>>> import numpy as np
>>> from numpy import linalg as LA
>>> np.set_printoptions(precision=1, suppress=True, linewidth=140)
>>> def tidy(a):
...     return np.round(a, 1) + 0
... 
>>> J = np.load("x.npy")
>>> print(J)
[[ 32  -7  -3  26 -25  14  -9  13  -6 -12 -15  24  19  -7]
 [ -7  12 -16  -5  -4   2   7  12  14  11  18 -21  12   2]
 [ -3 -16  47   8  19   9  -6 -30  -1 -19 -20  27 -27   0]
 [ 26  -5   8  38 -17  16 -13  15  26  -8   2  24  12  -9]
 [-25  -4  19 -17  30 -16  -3 -28  -2  -1   3  -5 -27  -2]
 [ 14   2   9  16 -16  29   4   5   9 -10  -5   5  19   0]
 [ -9   7  -6 -13  -3   4  24  23   6  19   0  -9 -10  29]
 [ 13  12 -30  15 -28   5  23  71  39  37  16   0   2  36]
 [ -6  14  -1  26  -2   9   6  39  77  26  43  -9  -3  12]
 [-12  11 -19  -8  -1 -10  19  37  26  32  19 -14 -13  27]
 [-15  18 -20   2   3  -5   0  16  43  19  43 -31  12  -6]
 [ 24 -21  27  24  -5   5  -9   0  -9 -14 -31  47 -19   5]
 [ 19  12 -27  12 -27  19 -10   2  -3 -13  12 -19  55 -28]
 [ -7   2   0  -9  -2   0  29  36  12  27  -6   5 -28  44]]
>>> print(np.allclose(J[:-1].T @ LA.lstsq(J[:-1].T, J[-1])[0], J[-1]))
True
>>> print(np.unique(J.round(6), axis=0).shape)
(14, 14)
>>> print(tidy(np.trace(LA.pinv(J) @ J)))
5.0
>>> K = np.load("w.npy")
>>> print(K)
[[0 1 0 0 1 0 1 0 0 1 0 0]
 [1 0 0 1 1 0 1 0 0 1 0 0]
 [0 0 0 0 0 1 0 1 1 0 0 1]
 [0 1 0 0 1 0 1 0 0 1 0 0]
 [1 1 0 1 0 0 1 0 0 1 0 0]
 [0 0 1 0 0 0 0 1 1 0 1 0]
 [1 1 0 1 1 0 0 0 0 1 0 0]
 [0 0 1 0 0 1 0 0 1 0 1 1]
 [0 0 1 0 0 1 0 1 0 0 1 0]
 [1 1 0 1 1 0 1 0 0 0 0 0]
 [0 0 0 0 0 1 0 1 1 0 0 0]
 [0 0 1 0 0 0 0 1 0 0 0 0]]
>>> U, sv, Vh = LA.svd(K)
>>> vecs = Vh[:(sv > 1e-8).sum()]
>>> rng = np.random.default_rng(41420)
>>> x0 = K[11] + -3 * K[9] + rng.integers(2) * np.eye(12)[4]
>>> print(x0)
[-3. -3.  1. -3. -2.  0. -3.  1.  0.  0.  0.  0.]
>>> print(tidy(np.diag(vecs.T @ vecs)))
[0.5 1.  1.  0.5 1.  1.  1.  1.  1.  1.  1.  1. ]
>>> print(tidy(LA.norm(x0 - vecs.T @ vecs @ x0)))
0.0
>>> print(tidy(np.abs(LA.eigvals(J)).max()))
194.9
>>> J.inv()
Traceback (most recent call last):
  File "<python-input-19>", line 1, in <module>
    J.inv()
    ^^^^^
AttributeError: 'numpy.ndarray' object has no attribute 'inv'
>>> print(tidy(np.sort(np.abs(LA.eigvals(J)))))
[  0.    0.    0.    0.    0.    0.    0.    0.    0.   38.5  88.  122.2 137.4 194.9]
>>> print(np.allclose(J @ J.T, J.T @ J))
True
>>> print(np.argwhere(np.triu(K)))
[[ 0  1]
 [ 0  4]
 [ 0  6]
 [ 0  9]
 [ 1  3]
 [ 1  4]
 [ 1  6]
 [ 1  9]
 [ 2  5]
 [ 2  7]
 [ 2  8]
 [ 2 11]
 [ 3  4]
 [ 3  6]
 [ 3  9]
 [ 4  6]
 [ 4  9]
 [ 5  7]
 [ 5  8]
 [ 5 10]
 [ 6  9]
 [ 7  8]
 [ 7 10]
 [ 7 11]
 [ 8 10]]
>>> print(np.trace(K @ K @ K) // 6)
24
>>> L = np.diag(K.sum(axis=1)) - K
>>> print(tidy(LA.eigvalsh(L)))
[0.  0.  1.8 3.7 4.  5.  5.5 6.  6.  6.  6.  6. ]
>>> print(LA.matrix_rank(L))
10
>>> print((LA.eigvalsh(L) < 1e-8).sum())
2
>>> M = np.diag(np.array([-3, -3, -2, 2, 3, 3, 3]))
>>> print(M)
[[-3  0  0  0  0  0  0]
 [ 0 -3  0  0  0  0  0]
 [ 0  0 -2  0  0  0  0]
 [ 0  0  0  2  0  0  0]
 [ 0  0  0  0  3  0  0]
 [ 0  0  0  0  0  3  0]
 [ 0  0  0  0  0  0  3]]
>>> # triangular: eigenvalues sit on the diagonal
>>> print(M[6] @ M[5])
0
>>> print(LA.norm(M, axis=1).argmax())
0
>>> print(tidy(LA.norm(M, "nuc")))
19.0
>>> E = np.loadtxt("layer9.csv", delimiter=",")
>>> print(E)
[[1. 2. 1. 2.]
 [3. 3. 3. 3.]
 [1. 2. 1. 2.]
 [3. 3. 3. 3.]]
>>> # rows and columns are dependent
>>> rank = LA.matrix_rank(E)
>>> print(rank)
2
>>> null = LA.svd(E)[2][rank:].T
>>> print([int(LA.matrix_rank(E[:i])) for i in range(1, len(E) + 1)])
[1, 2, 2, 2]
>>> print([int(LA.matrix_rank(np.delete(E, i, axis=0))) for i in range(4)])
[2, 2, 2, 2]
>>> print(null.shape)
(4, 2)
>>> print(tidy(null @ null.T))
[[ 0.5  0.  -0.5  0. ]
 [ 0.   0.5  0.  -0.5]
 [-0.5  0.   0.5  0. ]
 [ 0.  -0.5  0.   0.5]]
